$ python3 -q
>>> import numpy as np
>>> np.set_printoptions(precision=1, suppress=True, linewidth=140, sign=" ")
>>> rng = np.random.default_rng(963239)
>>> ang = np.sort(rng.uniform(-2, 2, 28))
>>> W0 = np.c_[ang, ang ** 2, ang ** 3] @ np.array([[-1, -2, 5, 5, -1, -2], [4, 3, 4, -2, 2, 1], [-4, -1, 1, -2, 5, 3]])
>>> W0.round(1) + 0
array([[ 49.5,  23.8,  -2. ,  -2.1, -29.6, -15.8],
       [ 33.2,  17.1,  -1.9,  -4.4, -17.3,  -8.6],
       [ 27.5,  14.7,  -1.9,  -5. , -13.3,  -6.3],
       [ 26.2,  14.1,  -1.9,  -5.1, -12.4,  -5.7],
       [ 25.9,  13.9,  -1.9,  -5.1, -12.1,  -5.6],
       [ 20.9,  11.7,  -1.9,  -5.4,  -8.9,  -3.7],
       [ 19.3,  11. ,  -1.9,  -5.5,  -7.8,  -3.1],
       [ 17.2,  10. ,  -1.9,  -5.5,  -6.5,  -2.4],
       [  4.7,   3.6,  -1.9,  -4. ,  -0.2,   0.8],
       [  2.1,   1.9,  -1.6,  -2.8,   0.4,   0.9],
       [  1.9,   1.8,  -1.6,  -2.7,   0.4,   0.9],
       [  1.1,   1.2,  -1.3,  -2. ,   0.4,   0.7],
       [  0.9,   1. ,  -1.3,  -1.8,   0.4,   0.7],
       [  0.8,   0.9,  -1.2,  -1.7,   0.4,   0.6],
       [  0.1,   0.2,  -0.5,  -0.5,   0.1,   0.2],
       [ -0.1,  -0.2,   0.8,   0.6,  -0.1,  -0.2],
       [  0. ,  -0.4,   2.8,   1.6,   0.3,  -0.4],
       [ -0.1,  -0.3,   6.1,   1.8,   2.2,   0.2],
       [ -0.3,  -0.2,   6.9,   1.7,   2.9,   0.5],
       [ -0.8,   0. ,   9.5,   1.2,   5.4,   1.7],
       [ -3. ,   0.3,  14.9,  -1. ,  12.3,   5.3],
       [ -3.5,   0.3,  15.7,  -1.4,  13.5,   5.9],
       [ -3.6,   0.3,  15.9,  -1.5,  13.7,   6. ],
       [ -4.4,   0.3,  17.4,  -2.3,  15.9,   7.2],
       [ -4.9,   0.3,  18.2,  -2.8,  17.2,   7.9],
       [ -5.7,   0.4,  19.4,  -3.5,  19.1,   9. ],
       [-16.6,   0.1,  32.6, -12.8,  43.1,  22.4],
       [-17.1,   0.1,  33.1, -13.2,  44.1,  22.9]])
>>> r0, g = W0[13], W0[22]
>>> round(r0 @ g, 1)
np.float64(-10.4)
>>> print(np.round(r0 @ r0, 1))
6.2
>>> p = (r0 @ g) / (r0 @ r0) * r0
>>> print(np.linalg.matrix_rank(np.outer(r0, g)))
1
>>> p
array([-1.3, -1.6,  2. ,  2.8, -0.6, -1. ])
>>> np.outer(r0, g)
array([[ -2.9,   0.2,  12.7,  -1.2,  11. ,   4.8],
       [ -3.3,   0.3,  14.7,  -1.4,  12.7,   5.6],
       [  4.2,  -0.3, -18.9,   1.8, -16.3,  -7.2],
       [  5.9,  -0.5, -26.5,   2.5, -22.8, -10. ],
       [ -1.3,   0.1,   5.6,  -0.5,   4.8,   2.1],
       [ -2.2,   0.2,   9.9,  -0.9,   8.5,   3.7]])
>>> g - p
array([-2.2,  1.8, 13.9, -4.3, 14.3,  7.1])
>>> cent = W0[[4, 8]].astype(float)
>>> for _ in range(6):
...     labels = np.linalg.norm(W0[:, None] - cent, axis=-1).argmin(axis=1)
...     cent = np.array([W0[labels == j].mean(axis=0) for j in range(2)])
... 
>>> labels
array([ 0,  0,  0,  0,  0,  0,  0,  0,  1,  1,  1,  1,  1,  1,  1,  1,  1,  1,  1,  1,  1,  1,  1,  1,  1,  1,  1,  1])
>>> print(np.abs(cent[1] - cent[0]).argmax())
0
>>> ang = np.radians(90)
>>> Rm = np.eye(6)
>>> Rm[5, 5] = Rm[2, 2] = np.cos(ang)
>>> Rm[5, 2], Rm[2, 5] = -np.sin(ang), np.sin(ang)
>>> print(Rm.round(1) + 0)
[[ 1.  0.  0.  0.  0.  0.]
 [ 0.  1.  0.  0.  0.  0.]
 [ 0.  0.  0.  0.  0.  1.]
 [ 0.  0.  0.  1.  0.  0.]
 [ 0.  0.  0.  0.  1.  0.]
 [ 0.  0. -1.  0.  0.  0.]]
>>> B = W0 @ Rm.T
>>> np.allclose(np.linalg.norm(W0, axis=1), np.linalg.norm(B, axis=1))
True
>>> np.abs(B - W0).max(axis=0)
array([  0. ,   0. ,  13.8,   0. ,   0. ,  56. ])
>>> B = W0 / np.linalg.norm(W0, axis=1, keepdims=True)
>>> cov = B @ B.T
>>> np.linalg.norm(B, axis=1)
array([ 1.,  1.,  1.,  1.,  1.,  1.,  1.,  1.,  1.,  1.,  1.,  1.,  1.,  1.,  1.,  1.,  1.,  1.,  1.,  1.,  1.,  1.,  1.,  1.,  1.,  1.,
        1.,  1.])
>>> round(np.degrees(np.arccos(np.clip(cov[26, 18], -1, 1))), 1)
np.float64(44.2)
>>> Xs = W0 - W0.mean(axis=0)
>>> U, sigma, VT = np.linalg.svd(Xs, full_matrices=False)
>>> np.linalg.matrix_rank(Xs)
np.int64(3)
>>> (np.sign(U[:, 0]) == np.sign(U[0, 0])).astype(int)
array([ 1,  1,  1,  1,  1,  1,  1,  1,  1,  1,  1,  1,  1,  1,  1,  0,  0,  0,  0,  0,  0,  0,  0,  0,  0,  0,  0,  0])
>>> np.round(Xs.mean(axis=0), 1) + 0
array([ 0.,  0.,  0.,  0.,  0.,  0.])
>>> round((sigma ** 2).sum() ** 2 / (sigma ** 4).sum(), 1)
np.float64(1.3)
>>> arr = np.array([[0.7, -0.4, -1.9, -1.7, -0.7, 0.7],
...     [-0.9, -1.3, -0.9, 0.9, -0.7, 0.1],
...     [1.7, -2.0, -0.2, 0.3, -0.6, 0.6],
...     [-0.5, -1.3, -0.3, 0.0, 0.5, -1.5],
...     [-0.5, 0.7, -0.7, 0.8, 1.3, 2.0]])
>>> cov = arr.T @ arr
>>> print((arr @ arr.T).shape)
(5, 5)
>>> np.round(np.linalg.eigvalsh(cov)[::-1], 1) + 0
array([ 11.8,   9.1,   5.9,   4.3,   1.5,   0. ])
>>> x0 = np.array([1, -2, -3, -3, -2, -3])
>>> arr @ x0
array([ 11.6,   2.8,   4.8,   6.5, -10.8])
>>> np.einsum("ij,j->i", arr, x0)
array([ 11.6,   2.8,   4.8,   6.5, -10.8])
>>> np.linalg.norm(arr @ x0) <= np.linalg.norm(arr, 2) * np.linalg.norm(x0) + 1e-9
np.True_
>>> (arr * x0).sum(axis=1)
array([ 11.6,   2.8,   4.8,   6.5, -10.8])
>>> arr @ np.eye(6)[5]
array([ 0.7,  0.1,  0.6, -1.5,  2. ])
>>> B = arr + rng.integers(-2, 3, (5, 4)) @ rng.integers(-2, 3, (4, 6))
>>> print(B)
[[ 2.7 -3.4 -2.9  1.3  1.3  4.7]
 [ 0.1  1.7 -5.9  0.9 -8.7 -6.9]
 [ 1.7  0.   1.8 -0.7  0.4 -3.4]
 [-3.5 -1.3 -4.3 -1.  -5.5  0.5]
 [-8.5  0.7 -0.7 -1.2 -0.7  6. ]]
>>> B - arr
array([[ 2., -3., -1.,  3.,  2.,  4.],
       [ 1.,  3., -5.,  0., -8., -7.],
       [ 0.,  2.,  2., -1.,  1., -4.],
       [-3.,  0., -4., -1., -6.,  2.],
       [-8.,  0.,  0., -2., -2.,  4.]])
>>> np.linalg.matrix_rank(B - arr, tol=1e-8)
np.int64(4)
>>> np.abs(B - arr).sum(axis=1)
array([ 15.,  24.,  10.,  16.,  16.])
>>> B = np.array([[0, -3], [1, 0], [-3, -3], [1, 0], [-2, -2], [2, -1]])
>>> print(np.einsum("ij->j", arr))
[ 0.5 -4.3 -4.   0.3 -0.2  1.9]
>>> np.vstack([arr, B.T]).shape
(7, 6)
>>> B @ arr
Traceback (most recent call last):
  File "<python-input-54>", line 1, in <module>
    B @ arr
    ~~^~~~~
ValueError: matmul: Input operand 1 has a mismatch in its core dimension 0, with gufunc signature (n?,k),(k,m?)->(n?,m?) (size 5 is different from 2)
>>> np.einsum("ij,ij->i", arr, arr)
array([ 8.1,  4.6,  7.7,  4.5,  7.6])
>>> F = np.load("w.npy")
>>> F
array([[ 1.,  0.,  0.,  0.],
       [ 0.,  3.,  1.,  0.],
       [ 0.,  1.,  0.,  0.],
       [ 0.,  1.,  0.,  2.]])
>>> r0 = np.array([5, -3, -2, -5])
>>> B = F + np.outer(r0, np.eye(4)[0])
>>> B
array([[ 6.,  0.,  0.,  0.],
       [-3.,  3.,  1.,  0.],
       [-2.,  1.,  0.,  0.],
       [-5.,  1.,  0.,  2.]])
>>> x0 = np.array([1, -3, -2, 1])
>>> B @ np.ones(4)
array([ 6.,  1., -1., -2.])
>>> B @ (2 * x0)
array([ 12., -28., -10., -12.])
>>> B @ np.eye(4)[3]
array([ 0.,  0.,  0.,  2.])
>>> B @ x0
array([  6., -14.,  -5.,  -6.])
>>> J = np.load("m.npy")
>>> J
array([[ 1.3,  0.5,  0.1,  1.8, -0.7, -1.5,  0.3],
       [-1.1,  1.5, -0.1,  1.5,  1.4,  1.1, -0.5],
       [ 0.2, -0.1,  0.7,  1.5,  0.9, -1.7,  2.4],
       [ 1.4,  0.6, -1.8,  0.3, -1.1,  0.1,  0.6],
       [ 0.9, -1.2, -1.3,  0.3,  1.1,  0.1,  1.5],
       [ 0.6,  0.5,  3.6, -0.4, -0.5,  0.6, -1. ],
       [ 0.5,  0.4,  3.6, -0.4, -0.4,  0.5, -0.9],
       [-0.6, -0.5, -0.8, -0.3,  1.1, -0.6, -1.5]])
>>> x0 = np.array([-1, -1, -2, 2, -1, 1, -1])
>>> rhs = J @ x0
>>> rhs
array([ 0.5,  3. , -3.5,  2.8,  1. , -7. , -7.1,  1.9])
>>> np.round(np.linalg.pinv(J) @ J, 1) + 0
array([[ 1.,  0.,  0.,  0.,  0.,  0.,  0.],
       [ 0.,  1.,  0.,  0.,  0.,  0.,  0.],
       [ 0.,  0.,  1.,  0.,  0.,  0.,  0.],
       [ 0.,  0.,  0.,  1.,  0.,  0.,  0.],
       [ 0.,  0.,  0.,  0.,  1.,  0.,  0.],
       [ 0.,  0.,  0.,  0.,  0.,  1.,  0.],
       [ 0.,  0.,  0.,  0.,  0.,  0.,  1.]])
>>> rhs = rhs + 0.1 * rng.normal(size=8)
>>> rhs
array([ 0.4,  2.9, -3.3,  2.8,  1.1, -7. , -7.1,  2. ])
>>> c, *_ = np.linalg.lstsq(J, rhs)
>>> np.round(J.T @ (rhs - J @ c), 1) + 0
array([ 0.,  0.,  0.,  0.,  0.,  0.,  0.])
>>> print(round(float(np.linalg.norm(rhs - J @ c)), 1))
0.1
>>> print(c.round())
[-1. -1. -2.  2. -1.  1. -1.]
>>> print(c)
[-0.9 -0.8 -2.   1.8 -0.8  0.9 -0.9]
>>> proj = J @ np.linalg.solve(J.T @ J, J.T)
>>> np.diag(proj)
array([ 1. ,  1. ,  1. ,  1. ,  1. ,  0.5,  0.5,  1. ])
>>> np.round(np.linalg.eigvalsh(proj), 1) + 0
array([ 0.,  1.,  1.,  1.,  1.,  1.,  1.,  1.])
>>> proj.round(1) + 0
array([[ 1. ,  0. ,  0. ,  0. ,  0. ,  0. ,  0. ,  0. ],
       [ 0. ,  1. ,  0. ,  0. ,  0. ,  0. ,  0. ,  0. ],
       [ 0. ,  0. ,  1. ,  0. ,  0. ,  0. ,  0. ,  0. ],
       [ 0. ,  0. ,  0. ,  1. ,  0. ,  0. ,  0. ,  0. ],
       [ 0. ,  0. ,  0. ,  0. ,  1. ,  0. ,  0. ,  0. ],
       [ 0. ,  0. ,  0. ,  0. ,  0. ,  0.5,  0.5,  0. ],
       [ 0. ,  0. ,  0. ,  0. ,  0. ,  0.5,  0.5,  0. ],
       [ 0. ,  0. ,  0. ,  0. ,  0. ,  0. ,  0. ,  1. ]])
>>> U, sigma, VT = np.linalg.svd(W0)
>>> np.argmax(sigma[:-1] / (sigma[1:] + 1e-6)) + 1
np.int64(3)
>>> print(sigma.round(1) + 0)
[ 131.6   72.8   18.7    0.     0.     0. ]
>>> B = U[:, :3] @ np.diag(sigma[:3]) @ VT[:3]
>>> np.round(np.linalg.norm(W0 - B, 2), 1), round(float(sigma[3]), 1)
(np.float64(0.0), 0.0)
>>> round(np.abs(W0 - B).max(), 1)
np.float64(0.0)
>>> round(float(np.linalg.norm(W0 - B) / np.linalg.norm(W0)), 1)
0.0
>>> mat = np.loadtxt("dump.csv", delimiter=",")
>>> mat
array([[ 0.,  0., -3.,  2., -2., -2., -2.,  3., -2.],
       [ 0.,  0., -2.,  2., -1.,  2.,  1.,  2., -2.],
       [ 0.,  0.,  0., -1.,  1., -2., -3.,  2., -3.],
       [ 0.,  0.,  0.,  0.,  3.,  1., -1.,  0.,  3.],
       [ 0.,  0.,  0.,  0.,  0.,  2.,  3., -3.,  3.],
       [ 0.,  0.,  0.,  0.,  0.,  0.,  3., -3.,  1.],
       [ 0.,  0.,  0.,  0.,  0.,  0.,  0., -2.,  2.],
       [ 0.,  0.,  0.,  0.,  0.,  0.,  0.,  0., -1.],
       [ 0.,  0.,  0.,  0.,  0.,  0.,  0.,  0.,  0.]])
>>> round(float(np.abs(np.linalg.eigvals(mat)).max()), 1)
0.0
>>> np.allclose(mat, mat.T)
False
>>> print((mat + mat.T) / 2)
[[ 0.   0.  -1.5  1.  -1.  -1.  -1.   1.5 -1. ]
 [ 0.   0.  -1.   1.  -0.5  1.   0.5  1.  -1. ]
 [-1.5 -1.   0.  -0.5  0.5 -1.  -1.5  1.  -1.5]
 [ 1.   1.  -0.5  0.   1.5  0.5 -0.5  0.   1.5]
 [-1.  -0.5  0.5  1.5  0.   1.   1.5 -1.5  1.5]
 [-1.   1.  -1.   0.5  1.   0.   1.5 -1.5  0.5]
 [-1.   0.5 -1.5 -0.5  1.5  1.5  0.  -1.   1. ]
 [ 1.5  1.   1.   0.  -1.5 -1.5 -1.   0.  -0.5]
 [-1.  -1.  -1.5  1.5  1.5  0.5  1.  -0.5  0. ]]
>>> np.linalg.matrix_power(mat, 4)
array([[  0.,   0.,   0.,   0.,   0.,  18.,  54., -90.,  83.],
       [  0.,   0.,   0.,   0.,   0.,  12.,  48., -92., 110.],
       [  0.,   0.,   0.,   0.,   0.,   0., -18.,  30., -28.],
       [  0.,   0.,   0.,   0.,   0.,   0.,   0., -36.,  78.],
       [  0.,   0.,   0.,   0.,   0.,   0.,   0.,   0.,  12.],
       [  0.,   0.,   0.,   0.,   0.,   0.,   0.,   0.,   0.],
       [  0.,   0.,   0.,   0.,   0.,   0.,   0.,   0.,   0.],
       [  0.,   0.,   0.,   0.,   0.,   0.,   0.,   0.,   0.],
       [  0.,   0.,   0.,   0.,   0.,   0.,   0.,   0.,   0.]])
>>> np.linalg.determinant(mat)
Traceback (most recent call last):
  File "<python-input-96>", line 1, in <module>
    np.linalg.determinant(mat)
    ^^^^^^^^^^^^^^^^^^^^^
AttributeError: module 'numpy.linalg' has no attribute 'determinant'
>>> U, sigma, VT = np.linalg.svd(mat)
>>> vecs = VT[:(sigma > 1e-8).sum()]
>>> x0 = mat[8] + 5 * mat[3] + rng.integers(2) * np.eye(9)[8]
>>> x0
array([ 0.,  0.,  0.,  0., 15.,  5., -5.,  0., 16.])
>>> np.allclose(vecs.T @ vecs @ x0, x0)
True
